$ python3 -q
>>> import numpy as np
>>> np.set_printoptions(precision=3, suppress=True, linewidth=200, sign=" ")
>>> X = np.load("run17.npy")
>>> X
array([[ 1,  0,  0],
       [ 1,  1,  0],
       [ 0,  3,  1]])
>>> [int(np.linalg.matrix_rank(np.linalg.matrix_power(X, p))) for p in range(1, 4)]
[3, 3, 3]
>>> np.prod(np.diag(X)), round(np.linalg.det(X), 3)
(np.int64(1), np.float64(1.0))
>>> np.linalg.matrix_power(X - np.diag(np.diag(X)), 3)
array([[ 0,  0,  0],
       [ 0,  0,  0],
       [ 0,  0,  0]])
>>> Q, evecs = np.linalg.qr(X[:, :2])[0], np.linalg.qr(X[:, 2:])[0]
>>> sv = np.linalg.svd(Q.T @ evecs, compute_uv=False)
>>> np.round(np.linalg.norm(Q @ Q.T - evecs @ evecs.T, 2), 3)
np.float64(1.0)
>>> rng = np.random.default_rng(22)
>>> z = rng.permutation(3)
>>> Y = X[:, z] * rng.choice([-1, 1], 3)
>>> Y
array([[ 0,  0, -1],
       [-1,  0, -1],
       [-3,  1,  0]])
>>> Uu, _, Vt = np.linalg.svd(X.T @ Y)
>>> z
array([ 1,  2,  0])
>>> np.round(np.linalg.det(2 * Y), 3), np.round(np.linalg.det(Y), 3)
(np.float64(8.0), np.float64(1.0))
>>> np.einsum("ii->", Y)
np.int64(0)
>>> np.round(np.poly(Y), 3) + 0
array([ 1.,  0., -2., -1.])
>>> round(float(np.linalg.det(Y.T)), 3)
1.0
>>> np.kron(np.eye(2, dtype=int), Y)
array([[ 0,  0, -1,  0,  0,  0],
       [-1,  0, -1,  0,  0,  0],
       [-3,  1,  0,  0,  0,  0],
       [ 0,  0,  0,  0,  0, -1],
       [ 0,  0,  0, -1,  0, -1],
       [ 0,  0,  0, -3,  1,  0]])
>>> feats = np.load("a.npy")
>>> feats
array([[-1.278, -1.051, -2.502],
       [-0.913, -2.438,  1.491],
       [-2.556,  1.396,  0.719]])
>>> u, r1 = feats[1], feats[2]
>>> round(u @ r1, 3)
np.float64(0.0)
>>> u @ u
np.float64(9.0)
>>> p = (u @ r1) / (u @ u) * u
>>> np.linalg.matrix_rank(np.outer(u, r1))
np.int64(1)
>>> p.round(3) + 0
array([ 0.,  0.,  0.])
>>> round(float(np.linalg.norm(u + r1) ** 2 + np.linalg.norm(u - r1) ** 2), 3)
36.0
>>> np.kron(np.eye(2, dtype=int), feats)
array([[-1.278, -1.051, -2.502, -0.   , -0.   , -0.   ],
       [-0.913, -2.438,  1.491, -0.   , -0.   ,  0.   ],
       [-2.556,  1.396,  0.719, -0.   ,  0.   ,  0.   ],
       [-0.   , -0.   , -0.   , -1.278, -1.051, -2.502],
       [-0.   , -0.   ,  0.   , -0.913, -2.438,  1.491],
       [-0.   ,  0.   ,  0.   , -2.556,  1.396,  0.719]])
>>> round(np.linalg.det(feats.T), 3)
np.float64(27.0)
>>> np.round(np.linalg.det(feats[::-1]), 3)
np.float64(-27.0)
>>> np.poly(feats)
array([  1.   ,   2.997,  -8.992, -27.   ])
>>> round(float(np.einsum("ij,ji->", feats, feats)), 3)
26.969
>>> round(np.einsum("ii->", feats), 3)
np.float64(-2.997)
>>> np.linalg.eigvals(feats)
array([ 3.   +0.j   , -2.999+0.088j, -2.999-0.088j])
